$ ipython --no-banner

In [1]: import numpy as np

In [2]: np.set_printoptions(precision=2, suppress=True, linewidth=200, sign=" ")

In [3]: tidy = lambda a: np.round(a, 2) + 0

In [4]: data = np.loadtxt("w.csv", delimiter=",")

In [5]: print(data)
[[ 0.  2. -2. -3.  2.  2.  0.  0.  0.]
 [ 3.  2. -1.  0.  3.  0.  0.  0.  0.]
 [ 0.  1.  0.  0.  0.  0.  0.  0.  0.]
 [ 2.  3.  3. -1.  3.  1.  0.  0.  0.]
 [-2.  0.  2.  3.  3.  3.  0.  0.  0.]
 [-2.  3. -2.  3.  1. -1.  0.  0.  0.]
 [ 0.  0.  0.  0.  0.  0.  2. -2.  3.]
 [ 0.  0.  0.  0.  0.  0.  0. -3.  1.]
 [ 0.  0.  0.  0.  0.  0. -2.  2.  0.]]

In [6]: # 2 groups of indices that never mix

In [7]: print((data - data.T) / 2)
[[ 0.  -0.5 -1.  -2.5  2.   2.   0.   0.   0. ]
 [ 0.5  0.  -1.  -1.5  1.5 -1.5  0.   0.   0. ]
 [ 1.   1.   0.  -1.5 -1.   1.   0.   0.   0. ]
 [ 2.5  1.5  1.5  0.   0.  -1.   0.   0.   0. ]
 [-2.  -1.5  1.   0.   0.   1.   0.   0.   0. ]
 [-2.   1.5 -1.   1.  -1.   0.   0.   0.   0. ]
 [ 0.   0.   0.   0.   0.   0.   0.  -1.   2.5]
 [ 0.   0.   0.   0.   0.   0.   1.   0.  -0.5]
 [ 0.   0.   0.   0.   0.   0.  -2.5  0.5  0. ]]

In [8]: print((data + data.T) / 2)
[[ 0.   2.5 -1.  -0.5  0.   0.   0.   0.   0. ]
 [ 2.5  2.   0.   1.5  1.5  1.5  0.   0.   0. ]
 [-1.   0.   0.   1.5  1.  -1.   0.   0.   0. ]
 [-0.5  1.5  1.5 -1.   3.   2.   0.   0.   0. ]
 [ 0.   1.5  1.   3.   3.   2.   0.   0.   0. ]
 [ 0.   1.5 -1.   2.   2.  -1.   0.   0.   0. ]
 [ 0.   0.   0.   0.   0.   0.   2.  -1.   0.5]
 [ 0.   0.   0.   0.   0.   0.  -1.  -3.   1.5]
 [ 0.   0.   0.   0.   0.   0.   0.5  1.5  0. ]]

In [9]: print(np.allclose(data @ data.T, data.T @ data))
False

In [10]: print(tidy(np.sort(np.abs(np.linalg.eigvals(data)))))
[ 1.03  2.34  2.34  2.9   2.9   3.28  3.35  3.35  7.03]

In [11]: print(tidy(np.abs(np.linalg.eigvals(data)).max()))
7.03

In [12]: out = data / np.linalg.norm(data, axis=1, keepdims=True)

In [13]: cov = out @ out.T

In [14]: print(tidy(np.degrees(np.arccos(np.clip(cov[3, 2], -1, 1)))))
58.52

In [15]: print((np.abs(cov) > 0.9).astype(int))
[[ 1  0  0  0  0  0  0  0  0]
 [ 0  1  0  0  0  0  0  0  0]
 [ 0  0  1  0  0  0  0  0  0]
 [ 0  0  0  1  0  0  0  0  0]
 [ 0  0  0  0  1  0  0  0  0]
 [ 0  0  0  0  0  1  0  0  0]
 [ 0  0  0  0  0  0  1  0  0]
 [ 0  0  0  0  0  0  0  1  0]
 [ 0  0  0  0  0  0  0  0  1]]

In [16]: x = np.array([-1, 1, -2, -2, 1, 2, 0, 2, 2])

In [17]: y = data @ x

In [18]: print(y)
[18.  4.  1.  2.  1.  2.  2. -4.  4.]

In [19]: print(tidy(np.linalg.solve(data, y)))
[-1.  1. -2. -2.  1.  2.  0.  2.  2.]

In [20]: print(data.shape)
(9, 9)

In [21]: print(data.sum(axis=1))
[ 1.  7.  1. 11.  9.  2.  3. -2.  0.]

In [22]: print(np.unravel_index(np.abs(data).argmax(), data.shape))
(np.int64(0), np.int64(3))

In [23]: print(np.diff(data, axis=0))
[[ 3.  0.  1.  3.  1. -2.  0.  0.  0.]
 [-3. -1.  1.  0. -3.  0.  0.  0.  0.]
 [ 2.  2.  3. -1.  3.  1.  0.  0.  0.]
 [-4. -3. -1.  4.  0.  2.  0.  0.  0.]
 [ 0.  3. -4.  0. -2. -4.  0.  0.  0.]
 [ 2. -3.  2. -3. -1.  1.  2. -2.  3.]
 [ 0.  0.  0.  0.  0.  0. -2. -1. -2.]
 [ 0.  0.  0.  0.  0.  0. -2.  5. -1.]]

In [24]: t = np.radians(45)

In [25]: Rm = np.eye(9)

In [26]: Rm[1, 1] = Rm[3, 3] = np.cos(t)

In [27]: Rm[1, 3], Rm[3, 1] = -np.sin(t), np.sin(t)

In [28]: print(tidy(Rm))
[[ 1.    0.    0.    0.    0.    0.    0.    0.    0.  ]
 [ 0.    0.71  0.   -0.71  0.    0.    0.    0.    0.  ]
 [ 0.    0.    1.    0.    0.    0.    0.    0.    0.  ]
 [ 0.    0.71  0.    0.71  0.    0.    0.    0.    0.  ]
 [ 0.    0.    0.    0.    1.    0.    0.    0.    0.  ]
 [ 0.    0.    0.    0.    0.    1.    0.    0.    0.  ]
 [ 0.    0.    0.    0.    0.    0.    1.    0.    0.  ]
 [ 0.    0.    0.    0.    0.    0.    0.    1.    0.  ]
 [ 0.    0.    0.    0.    0.    0.    0.    0.    1.  ]]

In [29]: out = data @ Rm.T

In [30]: print(tidy(np.linalg.det(Rm)), tidy(np.trace(Rm)))
1.0 8.41

In [31]: print(tidy(out))
[[ 0.    3.54 -2.   -0.71  2.    2.    0.    0.    0.  ]
 [ 3.    1.41 -1.    1.41  3.    0.    0.    0.    0.  ]
 [ 0.    0.71  0.    0.71  0.    0.    0.    0.    0.  ]
 [ 2.    2.83  3.    1.41  3.    1.    0.    0.    0.  ]
 [-2.   -2.12  2.    2.12  3.    3.    0.    0.    0.  ]
 [-2.    0.   -2.    4.24  1.   -1.    0.    0.    0.  ]
 [ 0.    0.    0.    0.    0.    0.    2.   -2.    3.  ]
 [ 0.    0.    0.    0.    0.    0.    0.   -3.    1.  ]
 [ 0.    0.    0.    0.    0.    0.   -2.    2.    0.  ]]

In [32]: F = np.loadtxt("case15.csv", delimiter=",")

In [33]: print(tidy(F))
[[-0.13 -0.39 -0.04 -0.14  0.08  0.12  0.26  0.22  0.48 -0.3  -0.06  0.56  0.09  0.16]
 [ 0.06 -0.05  0.48  0.49 -0.14  0.05 -0.1  -0.27  0.25 -0.27  0.45 -0.02 -0.27  0.14]
 [ 0.47  0.44 -0.32 -0.02  0.34  0.25  0.04 -0.22  0.39 -0.03  0.21  0.01  0.19 -0.1 ]
 [ 0.06  0.46  0.17 -0.46 -0.51 -0.14  0.3   0.24  0.04 -0.12  0.28  0.01 -0.04  0.12]
 [-0.25 -0.03 -0.26 -0.05 -0.48  0.35 -0.26 -0.1   0.17 -0.29 -0.06 -0.09 -0.04 -0.56]
 [-0.44  0.41 -0.35  0.06  0.27 -0.13 -0.19  0.07 -0.07 -0.24  0.05  0.19 -0.49  0.21]
 [ 0.19  0.08  0.16 -0.18 -0.03 -0.36 -0.12 -0.55 -0.23 -0.28 -0.23  0.48  0.06 -0.18]
 [-0.13  0.05  0.11  0.02  0.19 -0.53  0.17  0.03  0.41 -0.31 -0.28 -0.49  0.05 -0.19]
 [ 0.57 -0.3  -0.35 -0.06 -0.15 -0.02  0.04  0.05 -0.13 -0.34 -0.15 -0.22 -0.42  0.23]
 [ 0.03  0.31  0.21  0.27 -0.05  0.36  0.47 -0.04 -0.01  0.07 -0.57  0.09 -0.29 -0.07]
 [ 0.09 -0.05  0.42 -0.53  0.28  0.2  -0.37  0.07  0.21  0.16 -0.09 -0.06 -0.43 -0.12]
 [-0.03  0.18  0.23 -0.04  0.09  0.35 -0.29  0.13 -0.2  -0.49 -0.22 -0.18  0.43  0.36]
 [-0.31 -0.11 -0.12 -0.31 -0.08  0.14  0.19 -0.66  0.13  0.13 -0.04 -0.25  0.    0.44]
 [ 0.13  0.16 -0.08  0.17 -0.37 -0.2  -0.45  0.06  0.42  0.31 -0.36  0.12  0.07  0.33]]

In [34]: f = np.array([1, 0, 1])

In [35]: print(tidy(np.convolve(F[2], f)))
[ 0.47  0.44  0.15  0.42  0.02  0.23  0.38  0.03  0.44 -0.25  0.61 -0.02  0.41 -0.09  0.19 -0.1 ]

In [36]: print(tidy(np.correlate(F[2], F[9], "full")))
[-0.03 -0.17 -0.07 -0.14 -0.26  0.09 -0.08  0.04  0.32 -0.16  0.12  0.07  0.44  0.   -0.06  0.11  0.37  0.09  0.16  0.1   0.19  0.    0.13  0.02  0.04 -0.03  0.  ]

In [37]: print(tidy(np.polyval(f, F[2])))
[ 1.22  1.2   1.1   1.    1.12  1.06  1.    1.05  1.16  1.    1.05  1.    1.04  1.01]

In [38]: rng = np.random.default_rng(122)

In [39]: labels = rng.permutation(14)

In [40]: out = F[:, labels] * rng.choice([-1, 1], 14)

In [41]: print(tidy(out))
[[-0.08 -0.13 -0.22 -0.56  0.26  0.16  0.06 -0.14  0.04 -0.09 -0.39 -0.3  -0.12 -0.48]
 [ 0.14  0.06  0.27  0.02 -0.1   0.14 -0.45  0.49 -0.48  0.27 -0.05 -0.27 -0.05 -0.25]
 [-0.34  0.47  0.22 -0.01  0.04 -0.1  -0.21 -0.02  0.32 -0.19  0.44 -0.03 -0.25 -0.39]
 [ 0.51  0.06 -0.24 -0.01  0.3   0.12 -0.28 -0.46 -0.17  0.04  0.46 -0.12  0.14 -0.04]
 [ 0.48 -0.25  0.1   0.09 -0.26 -0.56  0.06 -0.05  0.26  0.04 -0.03 -0.29 -0.35 -0.17]
 [-0.27 -0.44 -0.07 -0.19 -0.19  0.21 -0.05  0.06  0.35  0.49  0.41 -0.24  0.13  0.07]
 [ 0.03  0.19  0.55 -0.48 -0.12 -0.18  0.23 -0.18 -0.16 -0.06  0.08 -0.28  0.36  0.23]
 [-0.19 -0.13 -0.03  0.49  0.17 -0.19  0.28  0.02 -0.11 -0.05  0.05 -0.31  0.53 -0.41]
 [ 0.15  0.57 -0.05  0.22  0.04  0.23  0.15 -0.06  0.35  0.42 -0.3  -0.34  0.02  0.13]
 [ 0.05  0.03  0.04 -0.09  0.47 -0.07  0.57  0.27 -0.21  0.29  0.31  0.07 -0.36  0.01]
 [-0.28  0.09 -0.07  0.06 -0.37 -0.12  0.09 -0.53 -0.42  0.43 -0.05  0.16 -0.2  -0.21]
 [-0.09 -0.03 -0.13  0.18 -0.29  0.36  0.22 -0.04 -0.23 -0.43  0.18 -0.49 -0.35  0.2 ]
 [ 0.08 -0.31  0.66  0.25  0.19  0.44  0.04 -0.31  0.12  0.   -0.11  0.13 -0.14 -0.13]
 [ 0.37  0.13 -0.06 -0.12 -0.45  0.33  0.36  0.17  0.08 -0.07  0.16  0.31  0.2  -0.42]]

In [42]: U, _, vt = np.linalg.svd(F.T @ out)

In [43]: print(labels)
[  4   0   7  11   6  13  10   3   2  12   1   9   5   8]

In [44]: labels = rng.permutation(14)

In [45]: print(labels)
[  6  11   8   1  13  12   7   2   3   4   9   5  10   0]

In [46]: out = F[labels][:, labels]

In [47]: print(tidy(np.trace(out)))
-1.65

In [48]: print(np.allclose(out, F))
False

In [49]: O, Rm = np.linalg.qr(F)

In [50]: print(np.allclose(Rm.T @ Rm, F.T @ F))
True

In [51]: print(tidy(np.abs(np.diag(Rm))))
[ 1.  1.  1.  1.  1.  1.  1.  1.  1.  1.  1.  1.  1.  1.]

In [52]: print(tidy(np.linalg.svd(F, compute_uv=False)))
[ 1.  1.  1.  1.  1.  1.  1.  1.  1.  1.  1.  1.  1.  1.]

In [53]: E = np.arange(121).reshape(11, 11) + -1

In [54]: print(E)
[[ -1   0   1   2   3   4   5   6   7   8   9]
 [ 10  11  12  13  14  15  16  17  18  19  20]
 [ 21  22  23  24  25  26  27  28  29  30  31]
 [ 32  33  34  35  36  37  38  39  40  41  42]
 [ 43  44  45  46  47  48  49  50  51  52  53]
 [ 54  55  56  57  58  59  60  61  62  63  64]
 [ 65  66  67  68  69  70  71  72  73  74  75]
 [ 76  77  78  79  80  81  82  83  84  85  86]
 [ 87  88  89  90  91  92  93  94  95  96  97]
 [ 98  99 100 101 102 103 104 105 106 107 108]
 [109 110 111 112 113 114 115 116 117 118 119]]

In [55]: # rank 2

In [56]: print(np.trace(E))
649

In [57]: print(tidy(np.sort(np.abs(np.linalg.eigvals(E)))))
[   0.     0.     0.     0.     0.     0.     0.     0.     0.    19.9  668.9]

In [58]: print((E - E.T) / 2)
[[  0.  -5. -10. -15. -20. -25. -30. -35. -40. -45. -50.]
 [  5.   0.  -5. -10. -15. -20. -25. -30. -35. -40. -45.]
 [ 10.   5.   0.  -5. -10. -15. -20. -25. -30. -35. -40.]
 [ 15.  10.   5.   0.  -5. -10. -15. -20. -25. -30. -35.]
 [ 20.  15.  10.   5.   0.  -5. -10. -15. -20. -25. -30.]
 [ 25.  20.  15.  10.   5.   0.  -5. -10. -15. -20. -25.]
 [ 30.  25.  20.  15.  10.   5.   0.  -5. -10. -15. -20.]
 [ 35.  30.  25.  20.  15.  10.   5.   0.  -5. -10. -15.]
 [ 40.  35.  30.  25.  20.  15.  10.   5.   0.  -5. -10.]
 [ 45.  40.  35.  30.  25.  20.  15.  10.   5.   0.  -5.]
 [ 50.  45.  40.  35.  30.  25.  20.  15.  10.   5.   0.]]

In [59]: print(tidy(np.abs(np.linalg.eigvals(E)).max()))
668.9

In [60]: print(np.linalg.matrix_power(E, 2))
[[  3586   3630   3674   3718   3762   3806   3850   3894   3938   3982   4026]
 [ 10120  10285  10450  10615  10780  10945  11110  11275  11440  11605  11770]
 [ 16654  16940  17226  17512  17798  18084  18370  18656  18942  19228  19514]
 [ 23188  23595  24002  24409  24816  25223  25630  26037  26444  26851  27258]
 [ 29722  30250  30778  31306  31834  32362  32890  33418  33946  34474  35002]
 [ 36256  36905  37554  38203  38852  39501  40150  40799  41448  42097  42746]
 [ 42790  43560  44330  45100  45870  46640  47410  48180  48950  49720  50490]
 [ 49324  50215  51106  51997  52888  53779  54670  55561  56452  57343  58234]
 [ 55858  56870  57882  58894  59906  60918  61930  62942  63954  64966  65978]
 [ 62392  63525  64658  65791  66924  68057  69190  70323  71456  72589  73722]
 [ 68926  70180  71434  72688  73942  75196  76450  77704  78958  80212  81466]]

In [61]: U, s, vt = np.linalg.svd(E)

In [62]: print(np.argmax(s[:-1] / (s[1:] + 1e-6)) + 1)
2

In [63]: print(tidy(s))
[ 754.     17.65    0.      0.      0.      0.      0.      0.      0.      0.      0.  ]

In [64]: out = U[:, :2] @ np.diag(s[:2]) @ vt[:2]

In [65]: print(np.linalg.matrix_rank(out))
2

In [66]: print(tidy(out))
[[ -1.   0.   1.   2.   3.   4.   5.   6.   7.   8.   9.]
 [ 10.  11.  12.  13.  14.  15.  16.  17.  18.  19.  20.]
 [ 21.  22.  23.  24.  25.  26.  27.  28.  29.  30.  31.]
 [ 32.  33.  34.  35.  36.  37.  38.  39.  40.  41.  42.]
 [ 43.  44.  45.  46.  47.  48.  49.  50.  51.  52.  53.]
 [ 54.  55.  56.  57.  58.  59.  60.  61.  62.  63.  64.]
 [ 65.  66.  67.  68.  69.  70.  71.  72.  73.  74.  75.]
 [ 76.  77.  78.  79.  80.  81.  82.  83.  84.  85.  86.]
 [ 87.  88.  89.  90.  91.  92.  93.  94.  95.  96.  97.]
 [ 98.  99. 100. 101. 102. 103. 104. 105. 106. 107. 108.]
 [109. 110. 111. 112. 113. 114. 115. 116. 117. 118. 119.]]

In [67]: print(tidy(np.linalg.norm(E - out, 2)), tidy(s[2]))
0.0 0.0

In [68]: print(np.linalg.matrix_rank(E, rtol=0.05))
1

In [69]: print(tidy(np.abs(np.linalg.eigvals(F)).max()))
1.0

In [70]: print(tidy(np.sort(np.abs(np.linalg.eigvals(F)))))
[ 1.  1.  1.  1.  1.  1.  1.  1.  1.  1.  1.  1.  1.  1.]

In [71]: mat = np.load("x.npy")

In [72]: print(mat)
[[ 3  0  0  0  0  0]
 [ 0  0  0  0  0  0]
 [ 0  0  1  0  0  0]
 [ 0  0  0  6  2  0]
 [ 0  0  0  0  6  0]
 [ 0  1  0  0  0  8]
 [ 3  8  7  0  0  6]]

In [73]: print(tidy(np.linalg.norm(mat) ** 2 / np.linalg.norm(mat, 2) ** 2))
1.67

In [74]: print(tidy(np.linalg.norm(mat[3], 1)), tidy(np.linalg.norm(mat[3], np.inf)))
8.0 6.0

In [75]: print(tidy(np.linalg.norm(mat, axis=1)))
[  3.     0.     1.     6.32   6.     8.06  12.57]
